% ipython --no-banner

In [1]: import numpy as np

In [2]: import numpy.linalg as la

In [3]: np.set_printoptions(precision=2, suppress=True, linewidth=200)

In [4]: f = np.array([1, 0, 0, 1, 1])

In [5]: arr = f[np.abs(np.subtract.outer(np.arange(5), np.arange(5)))]

In [6]: arr
Out[6]: 
array([[1, 0, 0, 1, 1],
       [0, 1, 0, 0, 1],
       [0, 0, 1, 0, 0],
       [1, 0, 0, 1, 0],
       [1, 1, 0, 0, 1]])

In [7]: # 2 groups of indices that never mix

In [8]: O, Rm = la.qr(arr)

In [9]: np.abs(np.diag(Rm))
Out[9]: array([1.73, 1.29, 1.  , 0.63, 0.71])

In [10]: O.shape, Rm.shape
Out[10]: ((5, 5), (5, 5))

In [11]: np.round(O @ Rm, 2) + 0
Out[11]: 
array([[1., 0., 0., 1., 1.],
       [0., 1., 0., 0., 1.],
       [0., 0., 1., 0., 0.],
       [1., 0., 0., 1., 0.],
       [1., 1., 0., 0., 1.]])

In [12]: np.round(O.T @ O, 2) + 0
Out[12]: 
array([[1., 0., 0., 0., 0.],
       [0., 1., 0., 0., 0.],
       [0., 0., 1., 0., 0.],
       [0., 0., 0., 1., 0.],
       [0., 0., 0., 0., 1.]])

In [13]: np.round(abs(Rm[0, 0]), 2), np.round(la.norm(arr[:, 0]), 2)
Out[13]: (np.float64(1.73), np.float64(1.73))

In [14]: arr @ arr
Out[14]: 
array([[3, 1, 0, 2, 2],
       [1, 2, 0, 0, 2],
       [0, 0, 1, 0, 0],
       [2, 0, 0, 2, 1],
       [2, 2, 0, 1, 3]])

In [15]: np.sort(la.eigvals(arr).real)
Out[15]: array([-0.62,  0.38,  1.  ,  1.62,  2.62])

In [16]: np.flatnonzero(la.matrix_power((arr != 0) + (arr.T != 0) + np.eye(5), 5)[3])
Out[16]: array([0, 1, 3, 4])

In [17]: (la.matrix_power((arr != 0) + (arr.T != 0) + np.eye(5), 5) > 0).astype(int)
Out[17]: 
array([[1, 1, 0, 1, 1],
       [1, 1, 0, 1, 1],
       [0, 0, 1, 0, 0],
       [1, 1, 0, 1, 1],
       [1, 1, 0, 1, 1]])

In [18]: vec = np.array([-2, -1, 0, 1, -2])

In [19]: y = arr @ vec

In [20]: y
Out[20]: array([-3, -3,  0, -1, -5])

In [21]: la.solve(arr, -1 * y)
Out[21]: array([ 2.,  1.,  0., -1.,  2.])

In [22]: th = np.radians(120)

In [23]: Rm = np.eye(5)

In [24]: Rm[3, 3] = Rm[4, 4] = np.cos(th)

In [25]: Rm[3, 4], Rm[4, 3] = -np.sin(th), np.sin(th)

In [26]: Rm
Out[26]: 
array([[ 1.  ,  0.  ,  0.  ,  0.  ,  0.  ],
       [ 0.  ,  1.  ,  0.  ,  0.  ,  0.  ],
       [ 0.  ,  0.  ,  1.  ,  0.  ,  0.  ],
       [ 0.  ,  0.  ,  0.  , -0.5 , -0.87],
       [ 0.  ,  0.  ,  0.  ,  0.87, -0.5 ]])

In [27]: M2 = arr @ Rm.T

In [28]: np.round(la.det(Rm), 2), np.trace(Rm)
Out[28]: (np.float64(1.0), np.float64(2.0))

In [29]: la.svd(arr, compute_uv=False), la.svd(M2, compute_uv=False)
Out[29]: (array([2.62, 1.62, 1.  , 0.62, 0.38]), array([2.62, 1.62, 1.  , 0.62, 0.38]))

In [30]: w1 = np.array([[0, 3, 3, 0, 3],
    ...:     [3, 1, 0, 2, 1],
    ...:     [1, 1, 2, 2, 2],
    ...:     [2, 3, 3, 1, 3],
    ...:     [1, 3, 3, 3, 1]])

In [31]: b = np.array([-2, 0, -2, -1, 3])

In [32]: act = np.maximum(Rm @ w1 + b, 0)

In [33]: (act > 0).mean(axis=0)
Out[33]: array([0.2, 0.8, 0.2, 0.4, 1. ])

In [34]: act
Out[34]: 
array([[0.  , 3.  , 1.  , 0.  , 6.  ],
       [1.  , 1.  , 0.  , 1.  , 4.  ],
       [0.  , 1.  , 0.  , 1.  , 5.  ],
       [0.  , 0.  , 0.  , 0.  , 0.63],
       [0.  , 1.1 , 0.  , 0.  , 5.1 ]])

In [35]: (act > 0).astype(int)
Out[35]: 
array([[0, 1, 1, 0, 1],
       [1, 1, 0, 1, 1],
       [0, 1, 0, 1, 1],
       [0, 0, 0, 0, 1],
       [0, 1, 0, 0, 1]])

In [36]: cent = np.array([[-2, 1, 1], [-3, -2, 2], [3, 3, 2], [0, -2, 2], [-3, -1, -1]])

In [37]: (act @ cent).round(6).argmax(axis=1)
Out[37]: array([2, 2, 2, 1, 2])

In [38]: X = np.array([[1, 1, 1, 1, 1, 1, 1, 1],
    ...:     [1, -1, -1, 1, -1, 1, 1, -1],
    ...:     [1, 1, -1, -1, -1, -1, 1, 1],
    ...:     [1, 1, 1, 1, -1, -1, -1, -1],
    ...:     [1, -1, 1, -1, -1, 1, -1, 1],
    ...:     [1, 1, -1, -1, 1, 1, -1, -1],
    ...:     [1, -1, 1, -1, 1, -1, 1, -1],
    ...:     [1, -1, -1, 1, 1, -1, -1, 1]])

In [39]: X
Out[39]: 
array([[ 1,  1,  1,  1,  1,  1,  1,  1],
       [ 1, -1, -1,  1, -1,  1,  1, -1],
       [ 1,  1, -1, -1, -1, -1,  1,  1],
       [ 1,  1,  1,  1, -1, -1, -1, -1],
       [ 1, -1,  1, -1, -1,  1, -1,  1],
       [ 1,  1, -1, -1,  1,  1, -1, -1],
       [ 1, -1,  1, -1,  1, -1,  1, -1],
       [ 1, -1, -1,  1,  1, -1, -1,  1]])

In [40]: X.T @ X
Out[40]: 
array([[8, 0, 0, 0, 0, 0, 0, 0],
       [0, 8, 0, 0, 0, 0, 0, 0],
       [0, 0, 8, 0, 0, 0, 0, 0],
       [0, 0, 0, 8, 0, 0, 0, 0],
       [0, 0, 0, 0, 8, 0, 0, 0],
       [0, 0, 0, 0, 0, 8, 0, 0],
       [0, 0, 0, 0, 0, 0, 8, 0],
       [0, 0, 0, 0, 0, 0, 0, 8]])

In [41]: la.pinv(X)
Out[41]: 
array([[ 0.12,  0.12,  0.12,  0.12,  0.12,  0.12,  0.12,  0.12],
       [ 0.12, -0.13,  0.13,  0.12, -0.13,  0.12, -0.12, -0.12],
       [ 0.12, -0.12, -0.12,  0.12,  0.12, -0.13,  0.13, -0.12],
       [ 0.12,  0.12, -0.12,  0.12, -0.12, -0.12, -0.12,  0.13],
       [ 0.12, -0.12, -0.12, -0.12, -0.13,  0.12,  0.13,  0.13],
       [ 0.12,  0.12, -0.12, -0.12,  0.12,  0.13, -0.12, -0.13],
       [ 0.12,  0.12,  0.12, -0.12, -0.13, -0.13,  0.13, -0.12],
       [ 0.12, -0.12,  0.12, -0.13,  0.13, -0.12, -0.13,  0.12]])

In [42]: X @ X.T
Out[42]: 
array([[8, 0, 0, 0, 0, 0, 0, 0],
       [0, 8, 0, 0, 0, 0, 0, 0],
       [0, 0, 8, 0, 0, 0, 0, 0],
       [0, 0, 0, 8, 0, 0, 0, 0],
       [0, 0, 0, 0, 8, 0, 0, 0],
       [0, 0, 0, 0, 0, 8, 0, 0],
       [0, 0, 0, 0, 0, 0, 8, 0],
       [0, 0, 0, 0, 0, 0, 0, 8]])
